In [1]: import numpy as np

In [2]: import numpy.linalg as la

In [3]: np.set_printoptions(suppress=True, linewidth=140)

In [4]: A = np.loadtxt("layer11.csv", delimiter=",")

In [5]: print(A)
[[ 8.  2.  4. 15.  8. 14.  6.  6.  8.]
 [ 0.  0.  0.  0.  0.  0.  0.  0.  0.]
 [ 0.  0.  4.  0.  0.  2.  6.  2.  0.]
 [ 0.  0.  0.  0.  0.  0.  0.  0.  0.]
 [ 8.  3.  0. 10. 10.  7.  0.  1.  8.]
 [ 8.  3.  0. 10. 10.  7.  0.  1.  8.]
 [ 8.  2.  4. 15.  8. 14.  6.  6.  8.]
 [ 9.  2.  9. 20.  9. 19. 10.  9.  9.]
 [ 0.  0.  0.  0.  0.  0.  0.  0.  0.]
 [ 2.  0.  0.  0.  0.  0.  0.  0.  2.]
 [ 7.  1.  9. 15.  5. 16. 10.  8.  7.]
 [ 0.  0.  0.  0.  0.  0.  0.  0.  0.]
 [ 4.  2.  0.  0.  4.  0.  0.  0.  4.]
 [ 1.  0.  0.  0.  0.  0.  2.  0.  1.]
 [ 0.  0.  0.  0.  0.  0.  2.  0.  0.]
 [ 4.  0.  4.  5.  0.  8.  6.  4.  4.]
 [ 4.  0.  4.  5.  0.  8.  6.  4.  4.]
 [ 8.  1. 14. 20.  6. 21. 14. 11.  8.]
 [ 2.  1.  0.  0.  0.  0.  0.  0.  2.]
 [ 6.  1.  4. 10.  4. 11.  6.  5.  6.]
 [ 5.  0.  9. 10.  1. 13. 10.  7.  5.]
 [ 0.  0.  0.  0.  0.  0.  0.  0.  0.]
 [ 0.  0.  0.  0.  0.  0.  0.  0.  0.]
 [ 7.  2.  0. 10.  7.  9.  2.  3.  7.]]

In [6]: rk = la.matrix_rank(A)

In [7]: print(rk)
8

In [8]: ns = la.svd(A)[2][rk:].T

In [9]: print(ns.shape)
(9, 1)

In [10]: print([int(la.matrix_rank(A[:i])) for i in range(1, len(A) + 1)])
[1, 1, 2, 2, 3, 3, 3, 4, 4, 5, 6, 6, 7, 8, 8, 8, 8, 8, 8, 8, 8, 8, 8, 8]

In [11]: print(np.allclose(A @ ns, 0))
True

In [12]: Uu, sig, Vt = la.svd(A)

In [13]: vecs = Vt[:(sig > 1e-8).sum()]

In [14]: rng = np.random.default_rng(5628)

In [15]: x = A[22] + -1 * A[23] + rng.integers(2) * np.eye(9)[2]

In [16]: print(x)
[ -7.  -2.   0. -10.  -7.  -9.  -2.  -3.  -7.]

In [17]: print(round(la.norm(x - vecs.T @ vecs @ x), 1))
0.0

In [18]: Q, _ = la.qr(np.array([[-1.2, 0.0, -3.0, 1.0, 0.8, -1.9, 0.2],
    ...:     [0.7, 0.4, 1.2, -0.1, -2.0, 1.2, 1.6],
    ...:     [-0.1, 2.9, -1.1, 0.1, 0.4, -1.9, 1.1],
    ...:     [1.9, 1.0, -0.9, -0.1, 0.6, 0.4, -0.6],
    ...:     [2.5, -1.9, 1.2, 0.7, 0.2, -1.5, -1.2],
    ...:     [-0.4, 1.6, 1.7, -0.8, 0.9, 0.8, -0.5],
    ...:     [0.3, -1.1, -0.7, 0.8, -0.1, -1.1, 0.3]]))

In [19]: vals = np.array([2, 1, -2, -1, 3, 3, -2])

In [20]: data = Q @ np.diag(vals) @ Q.T

In [21]: print(data.round(1) + 0)
[[-0.6  0.1 -0.9 -0.4 -0.9  1.5  0.7]
 [ 0.1  2.  -0.4  1.  -1.  -0.9  0.7]
 [-0.9 -0.4  0.7 -0.1 -0.2 -0.2 -1.1]
 [-0.4  1.  -0.1  0.5  0.8  1.1  0.2]
 [-0.9 -1.  -0.2  0.8  1.2  0.   0.4]
 [ 1.5 -0.9 -0.2  1.1  0.   1.4  0.5]
 [ 0.7  0.7 -1.1  0.2  0.4  0.5 -1.2]]

In [22]: A2 = la.inv(data)

In [23]: print(A2.round(1) + 0)
[[-0.3 -0.1 -0.3 -0.1 -0.3  0.2  0.1]
 [-0.1  0.1 -0.1  0.4 -0.2 -0.1  0. ]
 [-0.3 -0.1  0.3  0.4 -0.4  0.2 -0.5]
 [-0.1  0.4  0.4  0.   0.3  0.4  0.1]
 [-0.3 -0.2 -0.4  0.3  0.2 -0.2  0.1]
 [ 0.2 -0.1  0.2  0.4 -0.2  0.2  0. ]
 [ 0.1  0.  -0.5  0.1  0.1  0.  -0.4]]

In [24]: print(np.allclose(A2, data.T))
False

In [25]: print(np.round(data @ A2, 1) + 0)
[[1. 0. 0. 0. 0. 0. 0.]
 [0. 1. 0. 0. 0. 0. 0.]
 [0. 0. 1. 0. 0. 0. 0.]
 [0. 0. 0. 1. 0. 0. 0.]
 [0. 0. 0. 0. 1. 0. 0.]
 [0. 0. 0. 0. 0. 1. 0.]
 [0. 0. 0. 0. 0. 0. 1.]]
